$ python -q
>>> import numpy as np
>>> np.set_printoptions(suppress=True, linewidth=100)
>>> tidy = lambda a: np.round(a, 3) + 0
>>> mat = np.array([[-6, 0, 0], [9, -9, 0], [5, -7, -3]])
>>> evals, V = np.linalg.eig(mat)
>>> evals
array([-3., -9., -6.])
>>> tidy(np.sort(np.linalg.eigvals(mat @ mat)))
array([ 9., 36., 81.])
>>> np.prod(evals)
np.float64(-162.0)
>>> rng = np.random.default_rng(67988)
>>> B = mat + rng.integers(-2, 3, (3, 1)) @ rng.integers(-2, 3, (1, 3))
>>> B
array([[ -4,   1,   1],
       [  5, -11,  -2],
       [  7,  -6,  -2]])
>>> np.abs(B - mat).sum(axis=1)
array([4, 8, 4])
>>> print(np.linalg.matrix_rank(B - mat, tol=1e-8))
1
>>> tidy(np.linalg.svd(B - mat, compute_uv=False))
array([6., 0., 0.])
>>> def softmax(z):
...     e = np.exp(z - z.max(axis=-1, keepdims=True))
...     return e / e.sum(axis=-1, keepdims=True)
... 
>>> tidy(softmax(mat[2] + 3))
array([1., 0., 0.])
>>> scores = mat @ mat.T / np.sqrt(3)
>>> tidy(softmax(scores + np.triu(np.full(scores.shape, -np.inf), 1)))
array([[1., 0., 0.],
       [0., 1., 0.],
       [0., 1., 0.]])
>>> print(tidy(np.linalg.det(mat.T)))
-162.0
>>> tidy(np.linalg.eigvals(mat).sum().real)
np.float64(-18.0)
>>> np.poly(mat)
array([  1.,  18.,  99., 162.])
>>> K = np.load("out9.npy")
>>> tidy(K)
array([[0.5  , 0.5  , 0.   ],
       [0.   , 1.   , 0.   ],
       [0.333, 0.333, 0.333]])
>>> tidy(np.sort(np.abs(np.linalg.eigvals(K)))[::-1])
array([1.   , 0.5  , 0.333])
>>> pr = np.eye(3)[1]
>>> for _ in range(5):
...     pr = pr @ K
...     print(pr.round(3))
... 
[0. 1. 0.]
[0. 1. 0.]
[0. 1. 0.]
[0. 1. 0.]
[0. 1. 0.]
>>> q, V = np.linalg.qr(K[:, :2])[0], np.linalg.qr(K[:, 2:])[0]
>>> sig = np.linalg.svd(q.T @ V, compute_uv=False)
>>> tidy(np.linalg.norm(q @ q.T - V @ V.T, 2))
np.float64(1.0)
>>> tidy(np.degrees(np.arccos(sig.clip(0, 1))))
array([56.31])
>>> tidy(sig)
array([0.555])
